% ipython --no-banner

In [1]: import numpy as np

In [2]: import numpy.linalg as la

In [3]: np.set_printoptions(precision=2, suppress=True, linewidth=160)

In [4]: data = np.load("dump.npy")

In [5]: print(data)
[[-1.22  2.23 -3.72]
 [-0.03  3.9  -4.69]
 [-2.6   5.79 -1.25]
 [-1.24  3.17 -5.9 ]
 [ 5.46 -3.57 -0.92]
 [-0.64  3.88 -1.88]
 [ 1.53  3.73 -3.35]
 [ 4.37 -3.75 -1.38]
 [ 0.2   1.86 -3.98]
 [ 3.32 -4.48 -1.89]
 [-1.63  4.1  -3.04]
 [-1.94  2.87 -2.83]
 [-1.7   4.19 -2.31]
 [ 0.07  1.82 -4.12]
 [-1.01  3.11 -4.22]
 [-1.07  5.66 -1.21]
 [-0.64  3.19 -3.95]
 [-3.22  4.51 -1.7 ]
 [-1.35  5.26 -3.44]
 [-2.56  5.51 -2.91]]

In [6]: def softmax(z):
   ...:     e = np.exp(z - z.max(axis=-1, keepdims=True))
   ...:     return e / e.sum(axis=-1, keepdims=True)
   ...: 

In [7]: print(np.round(softmax(10 * data[2]), 2) + 0)
[0. 1. 0.]

In [8]: print(np.round(softmax(data[2] + 3), 2) + 0)
[0. 1. 0.]

In [9]: print(np.round(softmax(data[2]), 2) + 0)
[0. 1. 0.]

In [10]: scores = data @ data.T / np.sqrt(3)

In [11]: print(softmax(scores)[2] @ data)
[-2.49  5.59 -2.2 ]

In [12]: d = la.norm(data[:, None] - data[None], axis=-1)

In [13]: print(d.mean(axis=1).argmax())
4

In [14]: print((d + 1e9 * np.eye(20)).round(6).argmin(axis=1))
[14 16 17 14  7 12  1  4 13  7 12 10 10  8 16  2 14  2 10 18]
